>>> import numpy as np
>>> from numpy import linalg as LA
>>> np.set_printoptions(precision=2, suppress=True, linewidth=120)
>>> F = np.loadtxt("run5.csv", delimiter=",")
>>> F
array([[ 0.58,  0.7 ,  0.42],
       [ 0.7 , -0.16, -0.7 ],
       [ 0.42, -0.7 ,  0.58]])
>>> out = np.array([[-1, 2], [-5, 2], [2, -4]])
>>> LA.matrix_rank(F @ out)
np.int64(2)
>>> np.einsum("ik,kj->ji", F, out)
array([[-3.23, -1.28,  4.23],
       [ 0.88,  3.86, -2.88]])
>>> np.einsum("ij,ij->i", F, F)
array([1., 1., 1.])
>>> np.vstack([F, out.T]).shape
(5, 3)
>>> round(float(LA.eigvals(F).sum().real), 2)
1.0
>>> LA.eigvals(F)
array([ 1., -1.,  1.])
>>> round(float(np.einsum("ii->", F)), 2)
1.0
>>> np.poly(F)
array([ 1., -1., -1.,  1.])
>>> O = F.astype(float).copy()
>>> for j in range(3):
...     O[:, j] -= O[:, :j] @ (O[:, :j].T @ O[:, j])
...     O[:, j] /= LA.norm(O[:, j])
... 
>>> np.round(O.T @ F, 2) + 0
array([[1., 0., 0.],
       [0., 1., 0.],
       [0., 0., 1.]])
>>> out = LA.inv(F)
>>> LA.det(F) * out
array([[-0.58, -0.7 , -0.42],
       [-0.7 ,  0.16,  0.7 ],
       [-0.42,  0.7 , -0.58]])
>>> rng = np.random.default_rng(54904)
>>> mat = (rng.random((2, 2)) < 0.3) + np.eye(2)
>>> mat /= mat.sum(axis=1, keepdims=True)
>>> mat
array([[1., 0.],
       [0., 1.]])
>>> w, V = LA.eigh(F)
>>> x = np.array([2, 0, 1])
>>> print(V * np.maximum(w, 0) @ V.T)
[[ 0.79  0.35  0.21]
 [ 0.35  0.42 -0.35]
 [ 0.21 -0.35  0.79]]
>>> print(round(x @ F @ x / (x @ x), 2), round(w[0], 2), w[-1])
0.92 -1.0 1.0
>>> np.round(np.abs(F).sum(axis=1).max(), 2), round(np.abs(w).max(), 2)
(np.float64(1.7), np.float64(1.0))
>>> K = np.array([[3, 4, 5, 6, 7], [8, 9, 10, 11, 12], [13, 14, 15, 16, 17]])
>>> K
array([[ 3,  4,  5,  6,  7],
       [ 8,  9, 10, 11, 12],
       [13, 14, 15, 16, 17]])
>>> # rows and columns are dependent
>>> np.argsort(-LA.norm(K, axis=0).round(6), kind="stable")[:3]
array([4, 3, 2])
>>> Uu, sigma, VT = LA.svd(K)
>>> sigma.round(2) + 0
array([42.14,  2.06,  0.  ])
>>> out = Uu[:, :2] @ np.diag(sigma[:2]) @ VT[:2]
>>> np.round(LA.norm(K - out, 2), 2), np.round(sigma[2], 2)
(np.float64(0.0), np.float64(0.0))
>>> out
array([[ 3.,  4.,  5.,  6.,  7.],
       [ 8.,  9., 10., 11., 12.],
       [13., 14., 15., 16., 17.]])
>>> LA.matrix_rank(K, rtol=0.05)
np.int64(1)
>>> data = np.array([[-0.42, -2.52, 3.32],
...     [1.35, 0.09, -3.48],
...     [1.23, 1.43, 0.61],
...     [-0.36, 3.74, -2.94],
...     [1.64, -1.91, 7.56],
...     [5.37, 9.17, 3.99],
...     [3.88, -4.04, -4.56],
...     [-6.05, -0.8, -1.24],
...     [-4.1, -1.98, -1.52],
...     [2.28, 11.02, -1.24],
...     [9.21, 3.68, 5.79],
...     [-6.83, -0.3, 6.32],
...     [2.14, 6.3, -1.03],
...     [-0.04, -5.57, 8.63]])
>>> d = LA.norm(data[:, None] - data[None], axis=-1)
>>> d[:5, :5]
array([[ 0.  ,  7.5 ,  5.07,  8.85,  4.75],
       [ 7.5 ,  0.  ,  4.31,  4.07, 11.22],
       [ 5.07,  4.31,  0.  ,  4.52,  7.72],
       [ 8.85,  4.07,  4.52,  0.  , 12.09],
       [ 4.75, 11.22,  7.72, 12.09,  0.  ]])
>>> print(np.unravel_index(d.round(6).argmax(), d.shape))
(np.int64(9), np.int64(13))
>>> d.shape
(14, 14)
>>> print(LA.matrix_rank(d ** 2))
5
>>> d[3]
array([ 8.85,  4.07,  4.52,  0.  , 12.09, 10.5 ,  9.01,  7.48,  6.98,  7.93, 12.95, 12.  ,  4.06, 14.85])
>>> print(d[3].round(6).argsort(kind="stable")[:4])
[ 3 12  1  2]
>>> x = np.array([0, 1, 0])
>>> y = data @ x
>>> np.round(LA.pinv(data) @ data, 2) + 0
array([[1., 0., 0.],
       [0., 1., 0.],
       [0., 0., 1.]])
>>> y = y + 0.02 * rng.normal(size=14)
>>> y
array([-2.48,  0.06,  1.45,  3.73, -1.9 ,  9.22, -4.06, -0.81, -1.99, 11.03,  3.69, -0.27,  6.28, -5.55])
>>> coef, *_ = LA.lstsq(data, y)
>>> [round(float(LA.norm(LA.solve(data.T @ data + lam * np.eye(3), data.T @ y))), 2) for lam in (0, 1, 10, 100)]
[1.0, 1.0, 0.97, 0.75]
>>> coef.round(2) + 0
array([0., 1., 0.])
>>> Xs = data - data.mean(axis=0)
>>> Uu, sigma, VT = LA.svd(Xs, full_matrices=False)
>>> print(round(float((sigma ** 2).sum() ** 2 / (sigma ** 4).sum()), 2))
2.61
>>> np.abs(VT[-1])
array([0.72, 0.57, 0.38])
>>> Xs = data - data.mean(axis=0)
>>> V = LA.svd(Xs)[2][:2]
>>> out = Xs - Xs @ V.T @ V
>>> (Xs @ V.T).std(axis=0)
array([5.32, 4.33])
>>> out.std(axis=0)
array([2.33, 1.85, 1.22])
>>> print(np.round(np.cov(Xs @ V.T, rowvar=False), 2) + 0)
[[30.49  0.  ]
 [ 0.   20.16]]
>>> E = np.loadtxt("test18.csv", delimiter=",")
>>> E
array([[-0.29, -0.18, -0.92, -0.18],
       [-0.18,  0.97, -0.13, -0.03],
       [-0.92, -0.13,  0.34, -0.13],
       [-0.18, -0.03, -0.13,  0.97]])
>>> u = np.array([3, 1])
>>> np.convolve(E[3], u)
array([-0.55, -0.26, -0.42,  2.79,  0.97])
>>> np.polyval(u, E[3])
array([0.45, 0.92, 0.61, 3.92])
>>> (E - E.T) / 2
array([[0., 0., 0., 0.],
       [0., 0., 0., 0.],
       [0., 0., 0., 0.],
       [0., 0., 0., 0.]])
>>> np.allclose(E @ E.T, E.T @ E)
True
>>> (E + E.T) / 2
array([[-0.29, -0.18, -0.92, -0.18],
       [-0.18,  0.97, -0.13, -0.03],
       [-0.92, -0.13,  0.34, -0.13],
       [-0.18, -0.03, -0.13,  0.97]])
>>> np.sort(np.abs(LA.eigvals(E)))
array([1., 1., 1., 1.])
>>> np.round(LA.matrix_power(E, 2), 2) + 0
array([[1., 0., 0., 0.],
       [0., 1., 0., 0.],
       [0., 0., 1., 0.],
       [0., 0., 0., 1.]])
>>> O, R = LA.qr(E)
>>> O.shape, R.shape
((4, 4), (4, 4))
>>> np.abs(np.diag(R))
array([1., 1., 1., 1.])
>>> np.allclose(R.T @ R, E.T @ E)
True
>>> O @ R
array([[-0.29, -0.18, -0.92, -0.18],
       [-0.18,  0.97, -0.13, -0.03],
       [-0.92, -0.13,  0.34, -0.13],
       [-0.18, -0.03, -0.13,  0.97]])
>>> print(abs(R[0, 0]), np.round(LA.norm(E[:, 0]), 2))
1.0 1.0
>>> print(LA.svd(E, compute_uv=False))
[1. 1. 1. 1.]
>>> np.round(E @ E.T, 2) + 0
array([[1., 0., 0., 0.],
       [0., 1., 0., 0.],
       [0., 0., 1., 0.],
       [0., 0., 0., 1.]])
>>> lab = rng.permutation(4)
>>> out = E[:, lab] * rng.choice([-1, 1], 4)
>>> out
array([[ 0.92, -0.29, -0.18,  0.18],
       [ 0.13, -0.18,  0.97,  0.03],
       [-0.34, -0.92, -0.13,  0.13],
       [ 0.13, -0.18, -0.03, -0.97]])
>>> Uu, _, VT = LA.svd(E.T @ out)
>>> lab
array([2, 0, 1, 3])
>>> print(np.round(LA.lstsq(E, out)[0], 2) + 0)
[[ 0.  1.  0.  0.]
 [ 0.  0.  1.  0.]
 [-1.  0.  0.  0.]
 [ 0.  0.  0. -1.]]
>>> M = np.load("out1.npy")
>>> M
array([[ 0.63, -0.88, -0.4 ],
       [ 0.6 , -0.9 , -0.3 ],
       [ 1.1 ,  0.4 ,  1.1 ]])
>>> theta = np.radians(135)
>>> R = np.eye(3)
>>> R[2, 2] = R[0, 0] = np.cos(theta)
>>> R[2, 0], R[0, 2] = -np.sin(theta), np.sin(theta)
>>> R
array([[-0.71,  0.  ,  0.71],
       [ 0.  ,  1.  ,  0.  ],
       [-0.71,  0.  , -0.71]])
>>> out = M @ R.T
>>> LA.svd(M, compute_uv=False), LA.svd(out, compute_uv=False)
(array([1.64, 1.58, 0.07]), array([1.64, 1.58, 0.07]))
